>>> import numpy as np
>>> from numpy import linalg as LA
>>> np.set_printoptions(suppress=True, linewidth=200)
>>> E = np.load("m.npy")
>>> E.round(1) + 0
array([[ 0. , -1. ,  0. , -0.4, -0.9],
       [ 0. ,  1.5, -0.2,  0.8,  1.4],
       [ 0. ,  0.4, -0.1,  0.2,  0.3],
       [-0.1,  2.5,  0. ,  1.2,  2.4],
       [ 0. , -0.7,  0. , -0.2, -0.7],
       [ 0.1,  2.3, -0.2,  1.2,  2.3],
       [-0.1, -2.5, -0.2, -1.3, -2.5],
       [ 0.1, -0.6,  0. , -0.4, -0.6],
       [-0.2,  0. ,  0. ,  0.1,  0.1],
       [ 0.1,  1.7,  0. ,  0.9,  1.8],
       [ 0. ,  0.8,  0. ,  0.5,  0.7],
       [-0.1,  2.4, -0.1,  1.2,  2.5],
       [-0.1, -1.9, -0.1, -0.8, -1.6],
       [-0.1,  0.5,  0.1,  0.1,  0.4],
       [ 0.1,  0.4,  0. ,  0.1,  0.5],
       [ 0. ,  1.2,  0. ,  0.6,  1.1],
       [ 0. , -2.1,  0. , -1.1, -2.3],
       [ 0.4, -1. ,  0.1, -0.6, -0.8]])
>>> cen = (E - E.mean(axis=0)) / E.std(axis=0)
>>> np.argwhere(np.abs(cen) > 2)
array([[ 1,  2],
       [17,  0]])
>>> np.round(cen.std(axis=0), 1)
array([1., 1., 1., 1., 1.])
>>> b = LA.lstsq(np.delete(cen, 4, axis=1), cen[:, 4])[0]
>>> b.round(1) + 0
array([0. , 0.6, 0. , 0.4])
>>> dist = LA.norm(E[:, None] - E[None], axis=-1)
>>> dist[12].round(6).argsort(kind="stable")[:4]
array([12, 16,  0,  6])
>>> np.flatnonzero(dist[12] < dist.mean() / 2)
array([ 0,  6, 12, 16])
>>> (dist + 1e9 * np.eye(18)).round(6).argmin(axis=1)
array([ 4, 15, 14, 11,  7, 11, 16,  4,  2,  1, 15,  3, 16,  2,  2, 10,  6,  0])
>>> dist[12].round(1)
array([1.2, 4.8, 3.1, 6.3, 1.6, 6. , 1.2, 1.7, 2.7, 5.3, 3.8, 6.2, 0. , 3.2, 3.2, 4.3, 0.9, 1.3])
>>> np.round(LA.norm(E, axis=1), 1)
array([1.4, 2.2, 0.5, 3.7, 1. , 3.4, 3.8, 1. , 0.2, 2.7, 1.2, 3.6, 2.6, 0.6, 0.6, 1.7, 3.3, 1.4])
>>> np.unravel_index(dist.round(6).argmax(), dist.shape)
(np.int64(3), np.int64(6))
>>> np.round(LA.norm(E - E.mean(axis=0), axis=1), 1)
array([1.7, 1.9, 0.2, 3.3, 1.3, 3.1, 4.1, 1.3, 0.3, 2.3, 0.9, 3.3, 2.9, 0.3, 0.3, 1.4, 3.6, 1.7])
>>> dist.mean(axis=1).argmax()
np.int64(6)
>>> LA.matrix_rank(dist ** 2)
np.int64(7)
>>> dist[:5, :5].round(1)
array([[0. , 3.5, 1.9, 5. , 0.4],
       [3.5, 0. , 1.7, 1.5, 3.2],
       [1.9, 1.7, 0. , 3.2, 1.5],
       [5. , 1.5, 3.2, 0. , 4.7],
       [0.4, 3.2, 1.5, 4.7, 0. ]])
>>> basis = E[[8, 3]].astype(float)
>>> for _ in range(6):
...     lab = LA.norm(E[:, None] - basis, axis=-1).argmin(axis=1)
...     basis = np.array([E[lab == j].mean(axis=0) for j in range(2)])
... 
>>> lab
array([0, 1, 0, 1, 0, 1, 0, 0, 0, 1, 1, 1, 0, 0, 0, 1, 0, 0])
>>> np.bincount(lab)
array([11,  7])
>>> basis.round(1) + 0
array([[ 0. , -0.8,  0. , -0.4, -0.8],
       [ 0. ,  1.8, -0.1,  0.9,  1.7]])
>>> np.abs(basis[1] - basis[0]).argmax()
np.int64(1)
>>> x0 = np.array([2, -1, 0, 1, -2])
>>> rhs = E @ x0
>>> b, lr = np.zeros(5), 1 / LA.norm(E, 2) ** 2
>>> for i in range(12):
...     b -= lr * E.T @ (E @ b - rhs)
...     if i % 2 == 0: print(i, round(LA.norm(E @ b - rhs), 1))
... 
0 0.9
2 0.9
4 0.9
6 0.9
8 0.9
10 0.9
>>> np.round(LA.cond(E), 1)
np.float64(34.2)
>>> cen = E - E.mean(axis=0)
>>> U, sig, vt = LA.svd(cen, full_matrices=False)
>>> np.round(vt[0] * np.sign(vt[0, np.abs(vt[0]).argmax()]), 1) + 0
array([0. , 0.7, 0. , 0.3, 0.7])
>>> np.round(sig ** 2 / (sig ** 2).sum(), 1) + 0
array([1., 0., 0., 0., 0.])
